$ ipython --no-banner

In [1]: import numpy as np

In [2]: np.set_printoptions(precision=1, suppress=True, linewidth=100, floatmode="fixed")

In [3]: r0 = np.array([-2, 0, 2])

In [4]: rng = np.random.default_rng(273)

In [5]: X = np.outer(rng.normal(size=13), r0) + 0.1 * rng.normal(size=(13, 3))

In [6]: print(X.round(1) + 0)
[[-1.9 -0.1  2.2]
 [-1.2 -0.1  1.2]
 [ 1.3 -0.1 -1.4]
 [ 0.1 -0.1 -0.2]
 [ 3.0  0.0 -3.5]
 [-1.3  0.2  1.4]
 [ 2.1 -0.1 -2.3]
 [-1.4  0.1  1.5]
 [-0.5  0.0  0.8]
 [-4.2  0.0  4.2]
 [ 2.3  0.0 -2.0]
 [-2.8  0.1  2.7]
 [ 0.5  0.2 -0.7]]

In [7]: r0, r1 = X[12], X[5]

In [8]: print(round(float(r0 @ r1), 1))
-1.6

In [9]: print(np.round(r0 @ r0, 1))
0.8

In [10]: p = (r0 @ r1) / (r0 @ r0) * r0

In [11]: print(round((r1 - p) @ r0, 1))
-0.0

In [12]: print(p)
[-1.1 -0.4  1.4]

In [13]: Xs = X - X.mean(axis=0)

In [14]: Uu, sig, Vt = np.linalg.svd(Xs, full_matrices=False)

In [15]: print(np.round(np.abs(Vt[-1]), 1) + 0)
[0.0 1.0 0.0]

In [16]: print(np.linalg.matrix_rank(Xs))
3

In [17]: print(np.abs(Uu[:, 0]).argmax())
9

In [18]: print(sig)
[10.6  0.5  0.4]

In [19]: print(np.round(Xs.mean(axis=0), 1) + 0)
[0.0 0.0 0.0]

In [20]: print(np.searchsorted(np.cumsum(sig ** 2) / (sig ** 2).sum(), 0.9) + 1)
1

In [21]: print(np.abs(Vt[0]).argmax())
2

In [22]: P = X @ np.linalg.solve(X.T @ X, X.T)

In [23]: print(np.allclose(P @ P, P))
True

In [24]: print(np.diag(P))
[0.3 0.1 0.1 0.2 0.4 0.3 0.1 0.1 0.2 0.4 0.3 0.3 0.3]

In [25]: print(np.round(np.trace(P), 1))
3.0

In [26]: print(np.round(np.linalg.eigvalsh(P), 1) + 0)
[0.0 0.0 0.0 0.0 0.0 0.0 0.0 0.0 0.0 0.0 1.0 1.0 1.0]

In [27]: m1 = np.array([[3, -1, -1], [1, -3, -3], [5, 1, 1], [0, -4, -4]])

In [28]: print(round(np.linalg.norm(m1, 2) / np.linalg.norm(m1), 1))
0.8

In [29]: print(np.linalg.cond(m1) > 100)
True

In [30]: print([round(float(x), 1) for x in np.linalg.svd(m1, compute_uv=False)[:3]])
[7.4, 5.9, 0.0]

In [31]: r = np.linalg.matrix_rank(m1)

In [32]: print(r)
2

In [33]: null = np.linalg.svd(m1)[2][r:].T

In [34]: print([int(np.linalg.matrix_rank(m1[:, :j + 1])) for j in range(3)])
[1, 2, 2]

In [35]: print(np.linalg.matrix_rank(m1.T @ m1), np.linalg.matrix_rank(m1 @ m1.T))
2 2

In [36]: print(null.shape)
(3, 1)

In [37]: r0 = np.array([4, 1])

In [38]: print(np.array([np.convolve(row, r0, "same") for row in m1]))
[[ 12  -1  -5]
 [  4 -11 -15]
 [ 20   9   5]
 [  0 -16 -20]]

In [39]: M = np.array([[1, 3, 3], [2, 2, -1], [-1, 1, 3]])

In [40]: M[1] = M[2]

In [41]: print(M)
[[ 1  3  3]
 [-1  1  3]
 [-1  1  3]]

In [42]: # rank 2

In [43]: q, evecs = np.linalg.qr(X[:, :2])[0], np.linalg.qr(X[:, 2:])[0]

In [44]: sig = np.linalg.svd(q.T @ evecs, compute_uv=False)

In [45]: print(sig)
[1.0]

In [46]: print((sig > 0.9).sum())
1

In [47]: print(M @ M)
[[-5  9 21]
 [-5  1  9]
 [-5  1  9]]

In [48]: M.inv()
AttributeError: 'numpy.ndarray' object has no attribute 'inv'


In [49]: print(np.linalg.matrix_power(M, 2))
[[-5  9 21]
 [-5  1  9]
 [-5  1  9]]

In [50]: print(np.allclose(M @ M.T, M.T @ M))
False

In [51]: print(np.linalg.matrix_rank(M, rtol=0.1))
2

In [52]: print(np.argsort(-np.linalg.norm(M, axis=0).round(6), kind="stable")[:3])
[2 1 0]

In [53]: print(np.round(np.linalg.norm(M[0], 1), 1), round(np.linalg.norm(M[0], np.inf), 1))
7.0 3.0

In [54]: print(np.linalg.norm(M, axis=1).argmax())
0

In [55]: print(np.linalg.norm(M, axis=0))
[1.7 3.3 5.2]

In [56]: print(np.round(np.linalg.norm(M, 1), 1), np.round(np.linalg.norm(M, np.inf), 1))
9.0 7.0

In [57]: print(round(float(np.linalg.norm(M[0] - M[2])), 1))
2.8

In [58]: print(np.round(np.linalg.norm(M) ** 2 / np.linalg.norm(M, 2) ** 2, 1))
1.1

In [59]: print(M[0] @ M[2])
11

In [60]: Uu, sig, Vt = np.linalg.svd(M)

In [61]: evecs = Vt[:(sig > 1e-8).sum()]

In [62]: x0 = M[1] + 2 * M[2] + rng.integers(2) * np.eye(3)[0]

In [63]: print(x0)
[-2.0  3.0  9.0]

In [64]: print(evecs.T @ evecs)
[[ 0.6  0.4 -0.3]
 [ 0.4  0.6  0.3]
 [-0.3  0.3  0.8]]

In [65]: print(np.allclose(evecs.T @ evecs @ x0, x0))
False

In [66]: print(np.linalg.matrix_rank(np.vstack([M, x0])))
3

In [67]: data = np.load("out11.npy")

In [68]: print(data)
[[ 3.2  9.4]
 [-5.0  0.9]]

In [69]: q, evecs = np.linalg.qr(data[:, :1])[0], np.linalg.qr(data[:, 1:])[0]

In [70]: sig = np.linalg.svd(q.T @ evecs, compute_uv=False)

In [71]: print(sig)
[0.5]

In [72]: print(np.round(np.linalg.norm(q @ q.T - evecs @ evecs.T, 2), 1))
0.9

In [73]: print((sig > 0.9).sum())
0

In [74]: Uu, sig, Vt = np.linalg.svd(m1)

In [75]: evecs = Vt[:(sig > 1e-8).sum()]

In [76]: x0 = m1[1] + -3 * m1[0] + rng.integers(2) * np.eye(3)[0]

In [77]: print(x0)
[-8.0  0.0  0.0]

In [78]: print(np.allclose(evecs.T @ evecs @ x0, x0))
True

In [79]: print(np.linalg.matrix_rank(np.vstack([m1, x0])))
2

In [80]: print(np.round(evecs.T @ evecs, 1) + 0)
[[1.0 0.0 0.0]
 [0.0 0.5 0.5]
 [0.0 0.5 0.5]]

In [81]: print(np.diag(evecs.T @ evecs))
[1.0 0.5 0.5]

In [82]: q, R = np.linalg.qr(data)

In [83]: print(np.round(abs(R[0, 0]), 1), np.round(np.linalg.norm(data[:, 0]), 1))
5.9 5.9

In [84]: print(q)
[[-0.5  0.8]
 [ 0.8  0.5]]

In [85]: print(q.shape, R.shape)
(2, 2) (2, 2)

In [86]: print(np.abs(np.diag(R)))
[5.9 8.4]

In [87]: x0 = np.array([4, -3])

In [88]: print(round(float(np.linalg.norm(x0)), 1), round(float(np.linalg.norm(q @ x0)), 1))
5.0 5.0

In [89]: print(np.linalg.inv(q))
[[-0.5  0.8]
 [ 0.8  0.5]]

In [90]: print(2 - np.linalg.matrix_rank(q - np.eye(2), tol=1e-8))
1

In [91]: print(np.linalg.matrix_rank(data))
2

In [92]: data[:, 2]
IndexError: index 2 is out of bounds for axis 1 with size 2


In [93]: np.zeros(2, 2)
TypeError: Cannot interpret '2' as a data type


In [94]: print(np.unravel_index(np.abs(data).argmax(), data.shape))
(np.int64(0), np.int64(1))

In [95]: K = np.array([[-4, 2, -2], [2, -4, 2], [-2, 2, -4]])

In [96]: print(K)
[[-4  2 -2]
 [ 2 -4  2]
 [-2  2 -4]]

In [97]: # symmetric, so the eigenvalues are real

In [98]: B = K + rng.integers(-2, 3, (3, 1)) @ rng.integers(-2, 3, (1, 3))

In [99]: print(B)
[[-4  4 -2]
 [ 2 -3  2]
 [-2  1 -4]]

In [100]: print(np.linalg.svd(B - K, compute_uv=False))
[2.4 0.0 0.0]

In [101]: print(np.linalg.matrix_rank(B - K, tol=1e-8))
1

In [102]: print(B - K)
[[ 0  2  0]
 [ 0  1  0]
 [ 0 -1  0]]

In [103]: ev, evecs = np.linalg.eigh(K)

In [104]: x0 = np.array([2, 2, 2])

In [105]: print(x0 @ K @ x0)
-32

In [106]: print(np.linalg.eigvalsh(K[1:, 1:]))
[-6.0 -2.0]

In [107]: print(np.round(x0 @ K @ x0 / (x0 @ x0), 1), round(ev[0], 1), round(ev[-1], 1))
-2.7 -8.0 -2.0

In [108]: idx = rng.permutation(3)

In [109]: print(idx)
[1 2 0]

In [110]: B = K[idx][:, idx]

In [111]: print(B)
[[-4  2  2]
 [ 2 -4 -2]
 [ 2 -2 -4]]

In [112]: print(np.allclose(B, K))
False

In [113]: print(round(np.linalg.det(B), 1), round(np.linalg.det(K[idx]), 1))
-32.0 -32.0

In [114]: print(np.sort(np.abs(np.linalg.eigvals(B))))
[2.0 2.0 8.0]

In [115]: print(np.diag(B))
[-4 -4 -4]
